$ python -q
>>> import numpy as np
>>> np.set_printoptions(precision=1, suppress=True, linewidth=140)
>>> rnd = lambda a: np.round(a, 1) + 0
>>> data = np.array([[-5, 1, -4, 3, 1, 0, -5, -5, 1, -2, 0],
...     [1, -2, -5, 0, 0, -4, -5, -2, -1, 0, 2],
...     [1, 5, -2, -3, 2, 2, -1, 4, 2, -5, 3],
...     [3, 5, 1, -2, -3, -4, 2, -5, 3, -5, -3],
...     [-4, 4, -1, -3, 1, 0, 3, 3, -1, 0, 3],
...     [4, -4, 4, 3, 0, 1, 4, 5, -3, 0, -5],
...     [0, 3, 0, 1, 1, -5, 0, 0, 2, -2, -3]])
>>> data[:, 2] = -1 * data[:, 0]
>>> data
array([[-5,  1,  5,  3,  1,  0, -5, -5,  1, -2,  0],
       [ 1, -2, -1,  0,  0, -4, -5, -2, -1,  0,  2],
       [ 1,  5, -1, -3,  2,  2, -1,  4,  2, -5,  3],
       [ 3,  5, -3, -2, -3, -4,  2, -5,  3, -5, -3],
       [-4,  4,  4, -3,  1,  0,  3,  3, -1,  0,  3],
       [ 4, -4, -4,  3,  0,  1,  4,  5, -3,  0, -5],
       [ 0,  3,  0,  1,  1, -5,  0,  0,  2, -2, -3]])
>>> C2 = data.T @ data
>>> np.linalg.matrix_rank(C2)
np.int64(7)
>>> np.trace(C2), (data ** 2).sum()
(np.int64(687), np.int64(687))
>>> out = np.array([[0, 2, 1],
...     [2, 2, 0],
...     [2, 2, 1],
...     [0, 2, 2],
...     [0, 2, 2],
...     [0, 2, 2],
...     [1, 1, 1],
...     [1, 1, 0],
...     [1, 2, 1],
...     [2, 1, 1],
...     [0, 1, 1]])
>>> np.einsum("ij,ij->i", data, data)
array([116,  56,  99, 144,  86, 133,  53])
>>> out = np.array([[0.5, -0.9],
...     [0.1, 1.1],
...     [1.0, -0.3],
...     [0.6, 1.0],
...     [0.6, 0.0],
...     [0.1, 1.1],
...     [-0.5, 0.8],
...     [-1.0, 0.5],
...     [1.0, 1.6],
...     [-0.4, -0.2],
...     [-0.7, 2.6],
...     [0.3, -0.4]])
>>> basis = np.array([[-1.9, 1.1, 2.1, -0.3, -1.6, -1.6, 0.1, -0.5, 0.7, 2.2, 1.0],
...     [-0.3, 1.3, 0.9, 1.0, 0.8, 0.6, 1.3, 1.0, 1.0, -0.2, -0.6]])
>>> K = out @ basis
>>> rnd(K)
array([[-0.7, -0.6,  0.2, -1. , -1.5, -1.3, -1.1, -1.2, -0.6,  1.3,  1. ],
       [-0.5,  1.5,  1.2,  1.1,  0.7,  0.5,  1.4,  1. ,  1.2,  0. , -0.6],
       [-1.8,  0.7,  1.8, -0.6, -1.8, -1.8, -0.3, -0.8,  0.4,  2.3,  1.2],
       [-1.4,  2. ,  2.2,  0.8, -0.2, -0.4,  1.4,  0.7,  1.4,  1.1,  0. ],
       [-1.1,  0.7,  1.3, -0.2, -1. , -1. ,  0.1, -0.3,  0.4,  1.3,  0.6],
       [-0.5,  1.5,  1.2,  1.1,  0.7,  0.5,  1.4,  1. ,  1.2,  0. , -0.6],
       [ 0.7,  0.5, -0.3,  1. ,  1.4,  1.3,  1. ,  1. ,  0.5, -1.3, -1. ],
       [ 1.8, -0.5, -1.6,  0.8,  2. ,  1.9,  0.6,  1. , -0.2, -2.3, -1.3],
       [-2.4,  3.2,  3.5,  1.3, -0.3, -0.6,  2.2,  1.1,  2.3,  1.9,  0. ],
       [ 0.8, -0.7, -1. , -0.1,  0.5,  0.5, -0.3,  0. , -0.5, -0.8, -0.3],
       [ 0.5,  2.6,  0.9,  2.8,  3.2,  2.7,  3.3,  3. ,  2.1, -2.1, -2.3],
       [-0.4, -0.2,  0.3, -0.5, -0.8, -0.7, -0.5, -0.6, -0.2,  0.7,  0.5]])
>>> x0 = np.array([0, -2, 0, -2, -1, 0, 1, 2, 0, 1, 2])
>>> h1 = np.maximum(data @ x0, 0)
>>> data.T @ h1
array([-22,  34,  22, -24,  16,  10,  58,  74, -26, -10,  12])
>>> h1
array([ 0,  0,  2,  0, 12,  6,  0])
>>> data * (h1 > 1e-9)[:, None]
array([[ 0,  0,  0,  0,  0,  0,  0,  0,  0,  0,  0],
       [ 0,  0,  0,  0,  0,  0,  0,  0,  0,  0,  0],
       [ 1,  5, -1, -3,  2,  2, -1,  4,  2, -5,  3],
       [ 0,  0,  0,  0,  0,  0,  0,  0,  0,  0,  0],
       [-4,  4,  4, -3,  1,  0,  3,  3, -1,  0,  3],
       [ 4, -4, -4,  3,  0,  1,  4,  5, -3,  0, -5],
       [ 0,  0,  0,  0,  0,  0,  0,  0,  0,  0,  0]])
>>> out = data[0, 0] * data[1:] - np.outer(data[1:, 0], data[0])
>>> out
array([[  0,   9,   0,  -3,  -1,  20,  30,  15,   4,   2, -10],
       [  0, -26,   0,  12, -11, -10,  10, -15, -11,  27, -15],
       [  0, -28,   0,   1,  12,  20,   5,  40, -18,  31,  15],
       [  0, -16,   0,  27,  -1,   0, -35, -35,   9,  -8, -15],
       [  0,  16,   0, -27,  -4,  -5,   0,  -5,  11,   8,  25],
       [  0, -15,   0,  -5,  -5,  25,   0,   0, -10,  10,  15]])
>>> np.flatnonzero(~out.round(6).any(axis=1))
array([], dtype=int64)
>>> data[:, 0] / data[0, 0]
array([ 1. , -0.2, -0.2, -0.6,  0.8, -0.8, -0. ])
>>> C2 = out.T @ out
>>> np.trace(C2), (out ** 2).sum()
(np.int64(15633), np.int64(15633))
>>> np.allclose(C2, C2.T)
True
>>> rnd(np.linalg.svd(out, compute_uv=False) ** 2)
array([6842.1, 4488. , 1904.1, 1411.5,  816.4,  171. ])
>>> np.linalg.matrix_rank(C2)
np.int64(6)
>>> out = np.array([[1, 1], [1, -1]])
>>> rng = np.random.default_rng(7390)
>>> E = np.kron(out, np.kron(out, out))[rng.permutation(8)][:6]
>>> E
array([[ 1,  1,  1,  1, -1, -1, -1, -1],
       [ 1,  1,  1,  1,  1,  1,  1,  1],
       [ 1, -1, -1,  1,  1, -1, -1,  1],
       [ 1,  1, -1, -1, -1, -1,  1,  1],
       [ 1, -1, -1,  1, -1,  1,  1, -1],
       [ 1, -1,  1, -1,  1, -1,  1, -1]])
>>> out = np.array([[-1, 5],
...     [-9, 1],
...     [8, -7],
...     [4, -2],
...     [7, 7],
...     [-8, 4],
...     [-8, 0],
...     [-8, 3]])
>>> np.einsum("ik,kj->ji", E, out)
array([[ 19, -15,  19, -37, -11,  27],
       [-17,  11,  15,   7,   3,  -1]])
>>> np.einsum("ik,kj->ij", E, out)
array([[ 19, -17],
       [-15,  11],
       [ 19,  15],
       [-37,   7],
       [-11,   3],
       [ 27,  -1]])
>>> np.vstack([E, out.T]).shape
(8, 8)
>>> W = np.array([[-5, 4, 3, 5, 3],
...     [-1, 3, 5, -5, 5],
...     [2, -3, 5, -2, 4],
...     [-1, -4, -1, -5, -3],
...     [3, -2, 5, 2, -2],
...     [2, -3, 1, 0, 0],
...     [5, 1, -4, -4, -4],
...     [1, 1, -3, -1, -5]])
>>> b = np.array([3, 1, 0, -5, -8])
>>> act = np.maximum(E @ W + b, 0)
>>> np.linalg.matrix_rank(act)
np.int64(5)
>>> basis = np.array([[7, -4], [-1, 4], [-8, -6], [0, 3], [-9, -9]])
>>> act @ basis
array([[-216, -170],
       [ -25, -102],
       [  -2,   29],
       [ -22,   88],
       [   0,    0],
       [ -11,  -33]])
>>> W @ basis
array([[-90,   6],
       [-95, -74],
       [-59, -92],
       [ 32,   6],
       [  1, -26],
       [  9, -26],
       [102,  32],
       [ 75,  60]])
>>> E.sum(axis=1)
array([0, 8, 0, 0, 0, 0])
>>> E - E[0]
array([[ 0,  0,  0,  0,  0,  0,  0,  0],
       [ 0,  0,  0,  0,  2,  2,  2,  2],
       [ 0, -2, -2,  0,  2,  0,  0,  2],
       [ 0,  0, -2, -2,  0,  0,  2,  2],
       [ 0, -2, -2,  0,  0,  2,  2,  0],
       [ 0, -2,  0, -2,  2,  0,  2,  0]])
>>> np.zeros(6, 8)
Traceback (most recent call last):
  File "<python-input-46>", line 1, in <module>
    np.zeros(6, 8)
    ~~~~~~~~^^^^^^
TypeError: Cannot interpret '8' as a data type
>>> rnd(np.linalg.norm(E))
np.float64(6.9)
>>> rnd(np.linalg.svd(E, compute_uv=False))
array([2.8, 2.8, 2.8, 2.8, 2.8, 2.8])
>>> A = np.load("a.npy")
>>> A
array([[ 24, -13,  -1,  -7,  -5, -13,  -6],
       [-13,  42,  15,  -5,  20,  17,   8],
       [ -1,  15,  30, -10,  15,   2,   9],
       [ -7,  -5, -10,  33,  -3,  15,   3],
       [ -5,  20,  15,  -3,  29,   1,  17],
       [-13,  17,   2,  15,   1,  21,   1],
       [ -6,   8,   9,   3,  17,   1,  16]])
>>> # symmetric, so the eigenvalues are real
>>> ev, evecs = np.linalg.eigh(A)
>>> rnd(np.linalg.eigvalsh(A + 4 * np.eye(7)))
array([ 5. ,  6.6, 17.9, 20.5, 30.6, 56.4, 86. ])
>>> rnd(np.abs(evecs[:, -1]))
array([0.3, 0.6, 0.4, 0. , 0.5, 0.3, 0.3])
>>> np.abs(evecs[:, -1]).round(6).argmax()
np.int64(1)
>>> ev.sum(), np.trace(A)
(np.float64(195.0), np.int64(195))
>>> rnd(np.linalg.svd(A, compute_uv=False))
array([82. , 52.4, 26.6, 16.5, 13.9,  2.6,  1. ])
>>> rnd(ev)
array([ 1. ,  2.6, 13.9, 16.5, 26.6, 52.4, 82. ])
>>> rnd(evecs.T @ evecs)
array([[1., 0., 0., 0., 0., 0., 0.],
       [0., 1., 0., 0., 0., 0., 0.],
       [0., 0., 1., 0., 0., 0., 0.],
       [0., 0., 0., 1., 0., 0., 0.],
       [0., 0., 0., 0., 1., 0., 0.],
       [0., 0., 0., 0., 0., 1., 0.],
       [0., 0., 0., 0., 0., 0., 1.]])
